In [1]: import numpy as np

In [2]: np.set_printoptions(precision=3, suppress=True, linewidth=140)

In [3]: def rd(a):
   ...:     return np.round(a, 3) + 0
   ...: 

In [4]: m1 = np.load("test1.npy")

In [5]: m1
Out[5]: 
array([[ 10,   2,  -5,  -4,  -1,  -4,   9,   8],
       [  2,  21,  -1,  -5,  -3,   3,   2,   7],
       [ -5,  -1,   6,   1,   2,   8,  -7, -10],
       [ -4,  -5,   1,  13,  -9,  -9,  -4,  -7],
       [ -1,  -3,   2,  -9,  10,  10,  -1,   0],
       [ -4,   3,   8,  -9,  10,  19,  -7,  -9],
       [  9,   2,  -7,  -4,  -1,  -7,  10,  12],
       [  8,   7, -10,  -7,   0,  -9,  12,  20]])

In [6]: # symmetric, so the eigenvalues are real

In [7]: other = m1 / np.sqrt((m1 ** 2).mean(axis=1, keepdims=True))

In [8]: np.linalg.matrix_rank(m1 - m1.mean(axis=1, keepdims=True))
Out[8]: np.int64(4)

In [9]: rd(np.linalg.norm(other, axis=1))
Out[9]: array([2.828, 2.828, 2.828, 2.828, 2.828, 2.828, 2.828, 2.828])

In [10]: rd(np.trace(np.linalg.pinv(m1) @ m1))
Out[10]: np.float64(4.0)

In [11]: np.allclose(m1[:-1].T @ np.linalg.lstsq(m1[:-1].T, m1[-1])[0], m1[-1])
Out[11]: True

In [12]: gram = m1.T @ m1

In [13]: np.linalg.matrix_rank(gram)
Out[13]: np.int64(4)

In [14]: rd(np.linalg.svd(m1, compute_uv=False) ** 2)
Out[14]: array([2362.097, 1162.807,  385.774,   44.322,    0.   ,    0.   ,    0.   ,    0.   ])

In [15]: np.diag(gram)
Out[15]: array([307, 542, 280, 438, 296, 761, 444, 887])

In [16]: other = m1 / np.linalg.norm(m1, axis=1, keepdims=True)

In [17]: gram = other @ other.T

In [18]: (np.abs(gram) > 0.9).astype(int)
Out[18]: 
array([[1, 0, 0, 0, 0, 0, 1, 1],
       [0, 1, 0, 0, 0, 0, 0, 0],
       [0, 0, 1, 0, 0, 0, 1, 1],
       [0, 0, 0, 1, 0, 0, 0, 0],
       [0, 0, 0, 0, 1, 0, 0, 0],
       [0, 0, 0, 0, 0, 1, 0, 0],
       [1, 0, 1, 0, 0, 0, 1, 1],
       [1, 0, 1, 0, 0, 0, 1, 1]])

In [19]: (gram - 2 * np.eye(8)).round(6).argmax(axis=1)
Out[19]: array([6, 7, 5, 2, 5, 4, 0, 6])

In [20]: rd(np.degrees(np.arccos(np.clip(gram[5, 1], -1, 1))))
Out[20]: np.float64(86.25)

In [21]: rd(np.linalg.norm(other, axis=1))
Out[21]: array([1., 1., 1., 1., 1., 1., 1., 1.])

In [22]: rng = np.random.default_rng(20)

In [23]: idx = rng.permutation(8)

In [24]: idx
Out[24]: array([6, 0, 4, 7, 1, 5, 3, 2])

In [25]: other = m1[idx][:, idx]

In [26]: np.trace(other)
Out[26]: np.int64(109)

In [27]: other
Out[27]: 
array([[ 10,   9,  -1,  12,   2,  -7,  -4,  -7],
       [  9,  10,  -1,   8,   2,  -4,  -4,  -5],
       [ -1,  -1,  10,   0,  -3,  10,  -9,   2],
       [ 12,   8,   0,  20,   7,  -9,  -7, -10],
       [  2,   2,  -3,   7,  21,   3,  -5,  -1],
       [ -7,  -4,  10,  -9,   3,  19,  -9,   8],
       [ -4,  -4,  -9,  -7,  -5,  -9,  13,   1],
       [ -7,  -5,   2, -10,  -1,   8,   1,   6]])

In [28]: X = np.load("x.npy")

In [29]: X
Out[29]: 
array([[ 2,  2,  2,  2,  2,  2],
       [ 2,  4,  4,  4,  4,  4],
       [ 2,  4,  6,  6,  6,  6],
       [ 2,  4,  6,  8,  8,  8],
       [ 2,  4,  6,  8, 10, 10],
       [ 2,  4,  6,  8, 10, 12]])

In [30]: # equal to its transpose

In [31]: other = X / np.sqrt((X ** 2).mean(axis=1, keepdims=True))

In [32]: np.linalg.matrix_rank(other) == np.linalg.matrix_rank(X)
Out[32]: np.True_

In [33]: np.linalg.matrix_rank(X - X.mean(axis=1, keepdims=True))
Out[33]: np.int64(5)

In [34]: rd(X - X.mean(axis=1, keepdims=True))
Out[34]: 
array([[ 0.   ,  0.   ,  0.   ,  0.   ,  0.   ,  0.   ],
       [-1.667,  0.333,  0.333,  0.333,  0.333,  0.333],
       [-3.   , -1.   ,  1.   ,  1.   ,  1.   ,  1.   ],
       [-4.   , -2.   ,  0.   ,  2.   ,  2.   ,  2.   ],
       [-4.667, -2.667, -0.667,  1.333,  3.333,  3.333],
       [-5.   , -3.   , -1.   ,  1.   ,  3.   ,  5.   ]])

In [35]: x = np.ones(6)

In [36]: for _ in range(3):
    ...:     x = X @ x
    ...:     x /= np.linalg.norm(x)
    ...:     print(round(x @ X @ x, 3))
    ...: 
34.37
34.413
34.414

In [37]: rd(x)
Out[37]: array([0.133, 0.258, 0.368, 0.457, 0.519, 0.55 ])

In [38]: evals, vecs = np.linalg.eigh(X)

In [39]: x = np.array([-3, 1, 2, 3, 0, -1])

In [40]: rd(np.linalg.eigvalsh(X[1:, 1:]))
Out[40]: array([ 0.549,  0.74 ,  1.302,  3.576, 33.833])

In [41]: np.abs(X).sum(axis=1).max(), rd(np.abs(evals).max())
Out[41]: (np.int64(42), np.float64(34.414))

In [42]: x @ X @ x
Out[42]: np.int64(102)

In [43]: rd(vecs * np.abs(evals) @ vecs.T)
Out[43]: 
array([[ 2.,  2.,  2.,  2.,  2.,  2.],
       [ 2.,  4.,  4.,  4.,  4.,  4.],
       [ 2.,  4.,  6.,  6.,  6.,  6.],
       [ 2.,  4.,  6.,  8.,  8.,  8.],
       [ 2.,  4.,  6.,  8., 10., 10.],
       [ 2.,  4.,  6.,  8., 10., 12.]])

In [44]: x @ X @ x / (x @ x), rd(evals[0]), rd(evals[-1])
Out[44]: (np.float64(4.25), np.float64(0.53), np.float64(34.414))

In [45]: (np.sign(vecs[:, -1].round(6)) == np.sign(vecs[0, -1].round(6))).astype(int)
Out[45]: array([1, 1, 1, 1, 1, 1])

In [46]: feats = np.load("mat.npy")

In [47]: rd(feats)
Out[47]: 
array([[-0.651,  0.525,  0.548],
       [ 0.   , -0.722,  0.692],
       [ 0.759,  0.45 ,  0.47 ]])

In [48]: u = np.array([3, 0])

In [49]: rd(np.polyval(u, feats[2]))
Out[49]: array([2.278, 1.351, 1.41 ])

In [50]: rd(np.correlate(feats[2], feats[1], "full"))
Out[50]: array([ 0.525, -0.237,  0.   , -0.339,  0.   ])

In [51]: rd(np.array([np.convolve(row, u, "same") for row in feats]))
Out[51]: 
array([[-1.952,  1.576,  1.645],
       [ 0.   , -2.166,  2.075],
       [ 2.278,  1.351,  1.41 ]])

In [52]: O, vecs = np.linalg.qr(feats[:, :1])[0], np.linalg.qr(feats[:, 1:])[0]

In [53]: sig = np.linalg.svd(O.T @ vecs, compute_uv=False)

In [54]: rd(np.degrees(np.arccos(sig.clip(0, 1))))
Out[54]: array([90.])

In [55]: rd(np.linalg.norm(O @ O.T - vecs @ vecs.T, 2))
Out[55]: np.float64(1.0)

In [56]: rd(sig)
Out[56]: array([0.])

In [57]: u, g = feats[0], feats[2]

In [58]: rd(u @ u)
Out[58]: np.float64(1.0)

In [59]: pr = (u @ g) / (u @ u) * u

In [60]: rd((g - pr) @ u)
Out[60]: np.float64(0.0)

In [61]: rd(np.outer(u, g))
Out[61]: 
array([[-0.494, -0.293, -0.306],
       [ 0.399,  0.236,  0.247],
       [ 0.416,  0.247,  0.258]])

In [62]: rd(np.linalg.norm(u + g) ** 2 + np.linalg.norm(u - g) ** 2)
Out[62]: np.float64(4.0)

In [63]: rd(np.linalg.pinv(feats))
Out[63]: 
array([[-0.651,  0.   ,  0.759],
       [ 0.525, -0.722,  0.45 ],
       [ 0.548,  0.692,  0.47 ]])

In [64]: rd(feats @ feats.T)
Out[64]: 
array([[1., 0., 0.],
       [0., 1., 0.],
       [0., 0., 1.]])

In [65]: rd(feats[:, 1] @ feats[:, 2])
Out[65]: np.float64(0.0)

In [66]: rd(feats.T @ feats)
Out[66]: 
array([[1., 0., 0.],
       [0., 1., 0.],
       [0., 0., 1.]])

In [67]: rd(np.linalg.svd(feats, compute_uv=False))
Out[67]: array([1., 1., 1.])

In [68]: arr = np.array([[2.0, 0.0, 3.0, 2.0, 0.0, 3.0, 0.0],
    ...:     [2.0, 0.0, 0.0, 1.0, 3.0, 1.0, 2.0],
    ...:     [2.0, 2.0, 1.0, 1.0, 0.0, 0.0, 3.0],
    ...:     [3.0, 2.0, 3.0, 0.0, 3.0, 0.0, 3.0],
    ...:     [0.0, 0.0, 0.0, 0.0, 1.0, 1.0, 0.0],
    ...:     [0.0, 0.0, 0.0, 0.0, 2.0, 2.0, 1.0],
    ...:     [0.0, 0.0, 0.0, 0.0, 3.0, 0.0, 0.0]])

In [69]: other = arr / np.sqrt((arr ** 2).mean(axis=1, keepdims=True))

In [70]: np.linalg.matrix_rank(other) == np.linalg.matrix_rank(arr)
Out[70]: np.True_

In [71]: rd(np.linalg.norm(other, axis=1))
Out[71]: array([2.646, 2.646, 2.646, 2.646, 2.646, 2.646, 2.646])

In [72]: rd(arr - arr.mean(axis=1, keepdims=True))
Out[72]: 
array([[ 0.571, -1.429,  1.571,  0.571, -1.429,  1.571, -1.429],
       [ 0.714, -1.286, -1.286, -0.286,  1.714, -0.286,  0.714],
       [ 0.714,  0.714, -0.286, -0.286, -1.286, -1.286,  1.714],
       [ 1.   ,  0.   ,  1.   , -2.   ,  1.   , -2.   ,  1.   ],
       [-0.286, -0.286, -0.286, -0.286,  0.714,  0.714, -0.286],
       [-0.714, -0.714, -0.714, -0.714,  1.286,  1.286,  0.286],
       [-0.429, -0.429, -0.429, -0.429,  2.571, -0.429, -0.429]])

In [73]: rd(np.linalg.matrix_power(arr, 3))
Out[73]: 
array([[103.,  44.,  84.,  57., 141.,  94.,  98.],
       [ 48.,  26.,  42.,  25.,  66.,  59.,  54.],
       [ 75.,  34.,  70.,  40.,  97.,  77.,  67.],
       [101.,  46.,  93.,  50., 136., 100.,  95.],
       [  0.,   0.,   0.,   0.,  12.,   9.,   3.],
       [  0.,   0.,   0.,   0.,  27.,  21.,   6.],
       [  0.,   0.,   0.,   0.,   9.,   9.,   3.]])

In [74]: np.allclose(arr, arr.T)
Out[74]: False

In [75]: arr @ arr
Out[75]: 
array([[16., 10., 15.,  7., 12., 12., 18.],
       [ 7.,  2.,  9.,  4., 14., 11.,  4.],
       [13.,  4., 10.,  7., 18.,  8., 10.],
       [16.,  6., 12., 11., 18., 14., 13.],
       [ 0.,  0.,  0.,  0.,  3.,  3.,  1.],
       [ 0.,  0.,  0.,  0.,  9.,  6.,  2.],
       [ 0.,  0.,  0.,  0.,  3.,  3.,  0.]])

In [76]: other = arr[0, 0] * arr[1:] - np.outer(arr[1:, 0], arr[0])

In [77]: other
Out[77]: 
array([[ 0.,  0., -6., -2.,  6., -4.,  4.],
       [ 0.,  4., -4., -2.,  0., -6.,  6.],
       [ 0.,  4., -3., -6.,  6., -9.,  6.],
       [ 0.,  0.,  0.,  0.,  2.,  2.,  0.],
       [ 0.,  0.,  0.,  0.,  4.,  4.,  2.],
       [ 0.,  0.,  0.,  0.,  6.,  0.,  0.]])

In [78]: np.linalg.matrix_rank(other), np.linalg.matrix_rank(arr)
Out[78]: (np.int64(6), np.int64(7))

In [79]: x = np.array([0, -3, -2, 0, 0, 3, 0])

In [80]: arr @ np.eye(7)[5]
Out[80]: array([3., 1., 0., 0., 1., 2., 0.])

In [81]: arr @ x
Out[81]: array([  3.,   3.,  -8., -12.,   3.,   6.,   0.])

In [82]: arr @ np.ones(7)
Out[82]: array([10.,  9.,  9., 14.,  2.,  5.,  3.])

In [83]: (arr @ x).argmax()
Out[83]: np.int64(5)

In [84]: (arr * x).sum(axis=1)
Out[84]: array([  3.,   3.,  -8., -12.,   3.,   6.,   0.])

In [85]: J = 0.7 ** np.abs(np.subtract.outer(np.arange(11), np.arange(11)))

In [86]: rd(J)
Out[86]: 
array([[1.   , 0.7  , 0.49 , 0.343, 0.24 , 0.168, 0.118, 0.082, 0.058, 0.04 , 0.028],
       [0.7  , 1.   , 0.7  , 0.49 , 0.343, 0.24 , 0.168, 0.118, 0.082, 0.058, 0.04 ],
       [0.49 , 0.7  , 1.   , 0.7  , 0.49 , 0.343, 0.24 , 0.168, 0.118, 0.082, 0.058],
       [0.343, 0.49 , 0.7  , 1.   , 0.7  , 0.49 , 0.343, 0.24 , 0.168, 0.118, 0.082],
       [0.24 , 0.343, 0.49 , 0.7  , 1.   , 0.7  , 0.49 , 0.343, 0.24 , 0.168, 0.118],
       [0.168, 0.24 , 0.343, 0.49 , 0.7  , 1.   , 0.7  , 0.49 , 0.343, 0.24 , 0.168],
       [0.118, 0.168, 0.24 , 0.343, 0.49 , 0.7  , 1.   , 0.7  , 0.49 , 0.343, 0.24 ],
       [0.082, 0.118, 0.168, 0.24 , 0.343, 0.49 , 0.7  , 1.   , 0.7  , 0.49 , 0.343],
       [0.058, 0.082, 0.118, 0.168, 0.24 , 0.343, 0.49 , 0.7  , 1.   , 0.7  , 0.49 ],
       [0.04 , 0.058, 0.082, 0.118, 0.168, 0.24 , 0.343, 0.49 , 0.7  , 1.   , 0.7  ],
       [0.028, 0.04 , 0.058, 0.082, 0.118, 0.168, 0.24 , 0.343, 0.49 , 0.7  , 1.   ]])

In [87]: np.count_nonzero(J)
Out[87]: np.int64(121)

In [88]: J.shape
Out[88]: (11, 11)

In [89]: rd(J.sum(axis=0))
Out[89]: array([3.267, 3.939, 4.389, 4.674, 4.832, 4.882, 4.832, 4.674, 4.389, 3.939, 3.267])

In [90]: evals, vecs = np.linalg.eigh(J)

In [91]: rd(evals)
Out[91]: array([0.18 , 0.191, 0.211, 0.243, 0.295, 0.381, 0.527, 0.796, 1.334, 2.456, 4.387])

In [92]: rd(np.linalg.eigvalsh(J @ J))
Out[92]: array([ 0.032,  0.036,  0.044,  0.059,  0.087,  0.145,  0.277,  0.633,  1.78 ,  6.032, 19.244])

In [93]: rd(np.linalg.svd(J, compute_uv=False))
Out[93]: array([4.387, 2.456, 1.334, 0.796, 0.527, 0.381, 0.295, 0.243, 0.211, 0.191, 0.18 ])

In [94]: (evals > 1e-8).sum(), (evals < -1e-8).sum()
Out[94]: (np.int64(11), np.int64(0))

In [95]: np.unique(evals.round(6) + 0, return_counts=True)[1]
Out[95]: array([1, 1, 1, 1, 1, 1, 1, 1, 1, 1, 1])

In [96]: rd(vecs.T @ vecs)
Out[96]: 
array([[1., 0., 0., 0., 0., 0., 0., 0., 0., 0., 0.],
       [0., 1., 0., 0., 0., 0., 0., 0., 0., 0., 0.],
       [0., 0., 1., 0., 0., 0., 0., 0., 0., 0., 0.],
       [0., 0., 0., 1., 0., 0., 0., 0., 0., 0., 0.],
       [0., 0., 0., 0., 1., 0., 0., 0., 0., 0., 0.],
       [0., 0., 0., 0., 0., 1., 0., 0., 0., 0., 0.],
       [0., 0., 0., 0., 0., 0., 1., 0., 0., 0., 0.],
       [0., 0., 0., 0., 0., 0., 0., 1., 0., 0., 0.],
       [0., 0., 0., 0., 0., 0., 0., 0., 1., 0., 0.],
       [0., 0., 0., 0., 0., 0., 0., 0., 0., 1., 0.],
       [0., 0., 0., 0., 0., 0., 0., 0., 0., 0., 1.]])

In [97]: F = np.loadtxt("layer2.csv", delimiter=",")

In [98]: F
Out[98]: 
array([[ -1.4,  -0.6,  -0.2],
       [ -1.3,   0.6,   1.3],
       [ 14. ,  12. , -10. ],
       [ -0.8,  -0.7,   0.5],
       [ -1.2,  -1. ,   0. ],
       [ -0.3,  -0.1,   3. ],
       [  0.1,   0.1,   0.8],
       [ -0.8,  -2.3,  -1.3],
       [ -1.6,   0.7,   1.3],
       [ -0.5,  -1.8,  -0.3]])

In [99]: # row 2 dominates

In [100]: O, vecs = np.linalg.qr(F[:, :2])[0], np.linalg.qr(F[:, 2:])[0]

In [101]: sig = np.linalg.svd(O.T @ vecs, compute_uv=False)

In [102]: (sig > 0.9).sum()
Out[102]: np.int64(1)

In [103]: rd(np.linalg.norm(O @ O.T - vecs @ vecs.T, 2))
Out[103]: np.float64(1.0)
